% ipython --no-banner

In [1]: import numpy as np

In [2]: np.set_printoptions(precision=2, suppress=True, linewidth=160)

In [3]: def rnd(a):
   ...:     return np.round(a, 2) + 0
   ...: 

In [4]: arr = np.loadtxt("test16.csv", delimiter=",")

In [5]: print(arr)
[[  0.   0.  -5.  -3.   3.   0.]
 [  2.  -1.   0.  -6.   8.  -2.]
 [  5.   1.   1.  -2.   3.  -5.]
 [ 10.  -4.   0.   0.   6.  -1.]
 [  7.   1.   0.  -5.   5.   3.]
 [ 10.  -3.  -3.  -1.   3.   2.]
 [  5.  -8.  -5.   0.   1.  -3.]
 [  4. -11.  -7.  -5.   6.  -6.]
 [ -1.  -9.  -4.  -5.   7.  -5.]
 [ -3.  -9.  -1.  -8.  11.  -5.]
 [ -6.  -7.   2.  -8.   8.  -5.]
 [ -4.  -3.   0. -12.  13.  -6.]
 [ -2.  -5.   3. -11.  12.  -8.]
 [ -6.  -9.  -2. -15.   9.  -3.]
 [ -7.  -9.   2. -10.   7.  -4.]
 [ -6. -10.  -2. -14.   2.  -1.]
 [ -5. -15.  -7. -13.  -2.  -1.]
 [  0. -19. -11. -10.  -1.   4.]
 [ -3. -23. -16.  -9.  -3.   4.]
 [ -8. -19. -21. -10.   2.   7.]
 [ -9. -23. -18.  -7.   7.   3.]]

In [6]: Q, V = np.linalg.qr(arr[:, :4])[0], np.linalg.qr(arr[:, 4:])[0]

In [7]: sigma = np.linalg.svd(Q.T @ V, compute_uv=False)

In [8]: print(rnd(sigma))
[0.77 0.7 ]

In [9]: print(rnd(np.linalg.norm(Q @ Q.T - V @ V.T, 2)))
1.0

In [10]: print((sigma > 0.9).sum())
0

In [11]: print(rnd(np.degrees(np.arccos(sigma.clip(0, 1)))))
[39.72 45.43]

In [12]: proj = arr @ np.linalg.solve(arr.T @ arr, arr.T)

In [13]: print(np.linalg.matrix_rank(np.eye(21) - proj))
15

In [14]: print(rnd(proj @ arr[:, 0]))
[ 0.  2.  5. 10.  7. 10.  5.  4. -1. -3. -6. -4. -2. -6. -7. -6. -5.  0. -3. -8. -9.]

In [15]: C = arr[[15, 18]].astype(float)

In [16]: for _ in range(6):
    ...:     idx = np.linalg.norm(arr[:, None] - C, axis=-1).argmin(axis=1)
    ...:     C = np.array([arr[idx == j].mean(axis=0) for j in range(2)])
    ...: 

In [17]: print(idx)
[0 0 0 0 0 0 0 0 0 0 0 0 0 0 0 0 1 1 1 1 1]

In [18]: print(rnd(C[1] - C[0]))
[ -5.5  -14.42 -13.29  -3.24  -5.9    6.46]

In [19]: x0 = np.array([1, 1, 0, 3, 1, 2])

In [20]: h1 = np.maximum(arr @ x0, 0)

In [21]: print(h1)
[ 0.  0.  0. 10.  4. 11.  0.  0.  0.  0.  0.  0.  0.  0.  0.  0.  0.  0.  0.  0.  0.]

In [22]: print(arr * (h1 > 1e-9)[:, None])
[[ 0.  0. -0. -0.  0.  0.]
 [ 0. -0.  0. -0.  0. -0.]
 [ 0.  0.  0. -0.  0. -0.]
 [10. -4.  0.  0.  6. -1.]
 [ 7.  1.  0. -5.  5.  3.]
 [10. -3. -3. -1.  3.  2.]
 [ 0. -0. -0.  0.  0. -0.]
 [ 0. -0. -0. -0.  0. -0.]
 [-0. -0. -0. -0.  0. -0.]
 [-0. -0. -0. -0.  0. -0.]
 [-0. -0.  0. -0.  0. -0.]
 [-0. -0.  0. -0.  0. -0.]
 [-0. -0.  0. -0.  0. -0.]
 [-0. -0. -0. -0.  0. -0.]
 [-0. -0.  0. -0.  0. -0.]
 [-0. -0. -0. -0.  0. -0.]
 [-0. -0. -0. -0. -0. -0.]
 [ 0. -0. -0. -0. -0.  0.]
 [-0. -0. -0. -0. -0.  0.]
 [-0. -0. -0. -0.  0.  0.]
 [-0. -0. -0. -0.  0.  0.]]

In [23]: print(np.flatnonzero(h1 > 1e-9))
[3 4 5]

In [24]: print(rnd(np.tanh(arr @ x0)))
[-1. -1. -1.  1.  1.  1. -1. -1. -1. -1. -1. -1. -1. -1. -1. -1. -1. -1. -1. -1. -1.]

In [25]: mat = np.load("layer19.npy")

In [26]: print(mat)
[[ 10 -12  16  -2   2   0  16]
 [-10  12 -16   2  -2   0 -16]
 [-10  12 -16   2  -2   0 -16]]

In [27]: Uu, sigma, Vh = np.linalg.svd(mat)

In [28]: V = Vh[:(sigma > 1e-8).sum()]

In [29]: rng = np.random.default_rng(995)

In [30]: x0 = mat[2] + -3 * mat[1] + rng.integers(2) * np.eye(7)[3]

In [31]: print(x0)
[ 20. -24.  32.  -3.   4.   0.  32.]

In [32]: print(rnd(V.T @ V))
[[ 0.13 -0.16  0.21 -0.03  0.03  0.    0.21]
 [-0.16  0.19 -0.25  0.03 -0.03  0.   -0.25]
 [ 0.21 -0.25  0.34 -0.04  0.04  0.    0.34]
 [-0.03  0.03 -0.04  0.01 -0.01  0.   -0.04]
 [ 0.03 -0.03  0.04 -0.01  0.01  0.    0.04]
 [ 0.    0.    0.    0.    0.    0.    0.  ]
 [ 0.21 -0.25  0.34 -0.04  0.04  0.    0.34]]

In [33]: print(rnd(np.diag(V.T @ V)))
[0.13 0.19 0.34 0.01 0.01 0.   0.34]

In [34]: print(np.allclose(V.T @ V @ x0, x0))
False

In [35]: W0 = np.loadtxt("m.csv", delimiter=",")

In [36]: print(W0)
[[ 1.  0.  0.  0.  0.]
 [ 0.  1.  0.  0.  0.]
 [ 0.  0. -1.  0.  0.]
 [ 0.  0.  0. -1.  0.]
 [ 0.  0.  0.  0.  1.]]

In [37]: # triangular: eigenvalues sit on the diagonal

In [38]: f = np.array([1, 0, 2, 1, 0])

In [39]: A2 = W0 + np.outer(f, np.eye(5)[3])

In [40]: print(rnd(np.linalg.det(A2) / np.linalg.det(W0)), rnd(1 + np.linalg.solve(W0, f)[3]))
0.0 0.0

In [41]: x0 = np.array([0, 2, -3, -1, 3])

In [42]: print(rnd(np.linalg.inv(W0)))
[[ 1.  0.  0.  0.  0.]
 [ 0.  1.  0.  0.  0.]
 [ 0.  0. -1.  0.  0.]
 [ 0.  0.  0. -1.  0.]
 [ 0.  0.  0.  0.  1.]]

In [43]: print(rnd(np.abs(np.linalg.eigvals(W0))))
[1. 1. 1. 1. 1.]

In [44]: print(rnd(np.sort(np.abs(np.degrees(np.angle(np.linalg.eigvals(W0)))))))
[  0.   0.   0. 180. 180.]

In [45]: print(rnd(np.linalg.norm(x0)), rnd(np.linalg.norm(W0 @ x0)))
4.8 4.8

In [46]: print([round(float(np.linalg.det(W0[:i, :i])), 2) + 0 for i in range(1, 6)])
[1.0, 1.0, -1.0, 1.0, 1.0]

In [47]: x0 = np.array([1, 1, 1, 3, 5])

In [48]: h1 = np.maximum(W0 @ x0, 0)

In [49]: print(np.flatnonzero(h1 > 1e-9))
[0 1 4]

In [50]: print(W0.T @ h1)
[1. 1. 0. 0. 5.]

In [51]: A2 = np.array([[-2, 2, 0, 0, 1, 1],
    ...:     [-1, 2, 2, -1, -2, -2],
    ...:     [0, 2, 2, -1, -2, -2],
    ...:     [-1, 2, -1, -2, -2, 0],
    ...:     [2, 1, 1, -1, 1, 0],
    ...:     [-1, -1, 2, 1, -2, 0]])

In [52]: J = np.triu(A2, 1)

In [53]: print(J)
[[ 0  2  0  0  1  1]
 [ 0  0  2 -1 -2 -2]
 [ 0  0  0 -1 -2 -2]
 [ 0  0  0  0 -2  0]
 [ 0  0  0  0  0  0]
 [ 0  0  0  0  0  0]]

In [54]: Uu, sigma, Vh = np.linalg.svd(J)

In [55]: print(np.argmax(sigma[:-1] / (sigma[1:] + 1e-6)) + 1)
4

In [56]: print(rnd(sigma))
[4.9  2.05 1.58 1.16 0.   0.  ]

In [57]: A2 = Uu[:, :4] @ np.diag(sigma[:4]) @ Vh[:4]

In [58]: print(rnd(np.linalg.norm(J - A2) / np.linalg.norm(J)))
0.0

In [59]: print(rnd(np.linalg.norm(J - A2, 2)), sigma[4])
0.0 0.0

In [60]: print(np.linalg.matrix_rank(J, rtol=0.05))
4

In [61]: print(np.linalg.matrix_rank(A2))
4

In [62]: print(rnd(np.abs(J - A2).max()))
0.0

In [63]: print(rnd(A2))
[[ 0.  2.  0.  0.  1.  1.]
 [ 0.  0.  2. -1. -2. -2.]
 [ 0.  0.  0. -1. -2. -2.]
 [ 0.  0.  0.  0. -2.  0.]
 [ 0.  0.  0.  0.  0.  0.]
 [ 0.  0.  0.  0.  0.  0.]]
